>>> import numpy as np
>>> np.set_printoptions(precision=2, suppress=True, linewidth=140)
>>> def rd(a):
...     return np.round(a, 2) + 0
... 
>>> E = np.load("a.npy")
>>> E
array([[ 0.,  0.,  0.,  0.,  0.,  0.],
       [ 0.,  0.,  0., -1.,  0., -1.],
       [ 0.,  0.,  0.,  0., -1.,  0.],
       [ 0., -1.,  0.,  0.,  0., -1.],
       [ 0.,  0., -1.,  0.,  0.,  0.],
       [ 0., -1.,  0., -1.,  0.,  0.]])
>>> # looks like rank 5
>>> E @ E
array([[0., 0., 0., 0., 0., 0.],
       [0., 2., 0., 1., 0., 1.],
       [0., 0., 1., 0., 0., 0.],
       [0., 1., 0., 2., 0., 1.],
       [0., 0., 0., 0., 1., 0.],
       [0., 1., 0., 1., 0., 2.]])
>>> (np.linalg.matrix_power((E != 0) + (E.T != 0) + np.eye(6), 6) > 0).astype(int)
array([[1, 0, 0, 0, 0, 0],
       [0, 1, 0, 1, 0, 1],
       [0, 0, 1, 0, 1, 0],
       [0, 1, 0, 1, 0, 1],
       [0, 0, 1, 0, 1, 0],
       [0, 1, 0, 1, 0, 1]])
>>> (E != 0).astype(int)
array([[0, 0, 0, 0, 0, 0],
       [0, 0, 0, 1, 0, 1],
       [0, 0, 0, 0, 1, 0],
       [0, 1, 0, 0, 0, 1],
       [0, 0, 1, 0, 0, 0],
       [0, 1, 0, 1, 0, 0]])
>>> rd(np.linalg.det(E))
np.float64(0.0)
>>> feats = np.load("test1.npy")
>>> rd(feats)
array([[0.5 , 0.  , 0.  , 0.  , 0.25, 0.25, 0.  , 0.  , 0.  , 0.  ],
       [0.  , 0.4 , 0.2 , 0.2 , 0.  , 0.  , 0.  , 0.  , 0.2 , 0.  ],
       [0.  , 0.  , 0.5 , 0.5 , 0.  , 0.  , 0.  , 0.  , 0.  , 0.  ],
       [0.  , 0.  , 0.  , 0.25, 0.  , 0.25, 0.  , 0.  , 0.25, 0.25],
       [0.  , 0.  , 0.2 , 0.  , 0.2 , 0.2 , 0.  , 0.2 , 0.2 , 0.  ],
       [0.  , 0.33, 0.  , 0.  , 0.  , 0.33, 0.  , 0.33, 0.  , 0.  ],
       [0.  , 0.  , 0.  , 0.  , 0.  , 0.  , 0.5 , 0.  , 0.5 , 0.  ],
       [0.25, 0.  , 0.  , 0.  , 0.  , 0.  , 0.  , 0.25, 0.25, 0.25],
       [0.  , 0.  , 0.  , 0.  , 0.25, 0.  , 0.25, 0.  , 0.25, 0.25],
       [0.  , 0.  , 0.  , 0.25, 0.  , 0.25, 0.  , 0.  , 0.25, 0.25]])
>>> Uu, s, Vh = np.linalg.svd(feats)
>>> V = Vh[:(s > 1e-8).sum()]
>>> rng = np.random.default_rng(7416)
>>> x = feats[8] + 3 * feats[1] + rng.integers(2) * np.eye(10)[6]
>>> rd(x)
array([0.  , 1.2 , 0.6 , 0.6 , 0.25, 0.  , 0.25, 0.  , 0.85, 0.25])
>>> rd(np.linalg.norm(x - V.T @ V @ x))
np.float64(0.0)
>>> np.linalg.matrix_rank(np.vstack([feats, x]))
np.int64(9)
